% python3 -q
>>> import numpy as np
>>> np.set_printoptions(precision=4, suppress=True, linewidth=160)
>>> rnd = lambda a: np.round(a, 4) + 0
>>> F = np.arange(20).reshape(4, 5) + 5
>>> print(F)
[[ 5  6  7  8  9]
 [10 11 12 13 14]
 [15 16 17 18 19]
 [20 21 22 23 24]]
>>> try:
...     np.linalg.inv(F)
... except np.linalg.LinAlgError as e:
...     print(e)
... 
Last 2 dimensions of the array must be square
>>> print(np.abs(np.diag(np.linalg.qr(F)[1])) > 1e-9)
[ True  True False False]
>>> F @ F
Traceback (most recent call last):
  File "<python-input-7>", line 1, in <module>
    F @ F
    ~~^~~
ValueError: matmul: Input operand 1 has a mismatch in its core dimension 0, with gufunc signature (n?,k),(k,m?)->(n?,m?) (size 4 is different from 5)
>>> cov = F.T @ F
>>> print(rnd(np.linalg.eigvalsh(cov)[::-1]))
[4864.8611    5.1389    0.        0.        0.    ]
>>> print(np.trace(cov), (F ** 2).sum())
4870 4870
>>> print(cov)
[[ 750  800  850  900  950]
 [ 800  854  908  962 1016]
 [ 850  908  966 1024 1082]
 [ 900  962 1024 1086 1148]
 [ 950 1016 1082 1148 1214]]
>>> U, sig, Vt = np.linalg.svd(F)
>>> print(np.argmax(sig[:-1] / (sig[1:] + 1e-6)) + 1)
2
>>> B = U[:, :2] @ np.diag(sig[:2]) @ Vt[:2]
>>> print(np.linalg.matrix_rank(F, rtol=0.05))
1
>>> print(rnd(np.linalg.norm(F - B, 2)), rnd(sig[2]))
0.0 0.0
>>> u, v = F[2], F[3]
>>> print(u @ u)
1455
>>> p = (u @ v) / (u @ u) * u
>>> print(np.linalg.matrix_rank(np.outer(u, v)))
1
>>> print(rnd(p))
[19.3814 20.6735 21.9656 23.2577 24.5498]
>>> print(rnd(np.linalg.norm(u + v) ** 2 + np.linalg.norm(u - v) ** 2))
7770.0
>>> print(rnd(np.linalg.norm(F[0] - F[2])))
22.3607
>>> print(F[0] @ F[2])
605
>>> print(rnd(np.linalg.norm(F, "nuc")))
72.0155
>>> print(rnd(np.linalg.norm(F) ** 2 / np.linalg.norm(F, 2) ** 2))
1.0011
>>> print(rnd(np.linalg.norm(F[0], 1)), rnd(np.linalg.norm(F[0], np.inf)))
35.0 9.0
>>> X = np.load("a.npy")
>>> print(X)
[[-8.95  1.    0.    7.  ]
 [-5.   -6.95  4.   -9.  ]
 [ 6.   -7.    5.05 -4.  ]
 [-9.    1.    0.    7.05]]
>>> print(rnd(np.poly(X)))
[  1.       3.8     10.415  -93.0705   4.627 ]
>>> print(rnd(np.linalg.det(2 * X)), rnd(np.linalg.det(X)))
74.0321 4.627
>>> print(rnd(np.linalg.det(X.T)))
4.627
>>> print(rnd(np.linalg.det(X[::-1])))
4.627
>>> B = X / np.linalg.norm(X, axis=1, keepdims=True)
>>> cov = B @ B.T
>>> print(np.argwhere(np.triu(np.abs(cov) > 0.95, 1)))
[[0 3]]
>>> print(rnd(cov))
[[ 1.     -0.1693 -0.6914  1.    ]
 [-0.1693  1.      0.51   -0.1696]
 [-0.6914  0.51    1.     -0.6911]
 [ 1.     -0.1696 -0.6911  1.    ]]
>>> print((np.abs(cov) > 0.9).astype(int))
[[1 0 0 1]
 [0 1 0 0]
 [0 0 1 0]
 [1 0 0 1]]
>>> print(rnd(np.degrees(np.arccos(np.clip(cov[3, 1], -1, 1)))))
99.7646
>>> mat = np.diag(10 * np.array([1, 2, 1])) + np.array([[0, 0, 5], [7, -4, -5], [6, 4, -2]])
>>> print(mat)
[[10  0  5]
 [ 7 16 -5]
 [ 6  4  8]]
>>> B = mat / np.sqrt((mat ** 2).mean(axis=1, keepdims=True))
>>> print(mat - mat.mean(axis=1, keepdims=True))
[[  5.  -5.   0.]
 [  1.  10. -11.]
 [  0.  -2.   2.]]
>>> print(np.linalg.matrix_rank(B) == np.linalg.matrix_rank(mat))
True
>>> print(rnd(B[0]))
[1.5492 0.     0.7746]
>>> W1 = np.array([[-4, 3, 5, -3], [3, -1, 2, -2], [-1, -4, 4, 3]])
>>> beta = np.array([1, 0, 0, 0])
>>> H = np.maximum(mat @ W1 + beta, 0)
>>> print(rnd((H > 0).mean(axis=0)))
[0.3333 0.6667 1.     0.    ]
>>> print(H)
[[ 0 10 70  0]
 [26 25 47  0]
 [ 0  0 70  0]]
>>> print(np.linalg.matrix_rank(H))
3
>>> basis = np.array([[-2, 0, -1], [2, -2, 1], [2, 1, 2], [-2, 2, -2]])
>>> print(W1 @ basis)
[[30 -7 23]
 [ 0  0  4]
 [-4 18 -1]]
>>> print(H @ basis)
[[160  50 150]
 [ 92  -3  93]
 [140  70 140]]
>>> rng = np.random.default_rng(342)
>>> lab = rng.permutation(3)
>>> print(lab)
[1 0 2]
>>> B = mat[lab][:, lab]
>>> print(np.diag(B))
[16 10  8]
>>> print(rnd(np.linalg.det(B)), rnd(np.linalg.det(mat[lab])))
1140.0 -1140.0
>>> B = np.array([[0, 0], [1, 1]])
>>> basis = np.kron(B, mat)
>>> print(basis.shape)
(6, 6)
>>> T = np.stack([mat, -3 * mat, mat[::-1]])
>>> print((T @ mat.T).shape)
(3, 3, 3)
>>> print(np.einsum("bij,cij->bc", T, T))
[[  571 -1713   530]
 [-1713  5139 -1590]
 [  530 -1590   571]]
>>> print(rnd(np.linalg.det(T)))
[  1140. -30780.  -1140.]
>>> print(rnd(np.linalg.norm(T, axis=(1, 2))))
[23.8956 71.6868 23.8956]
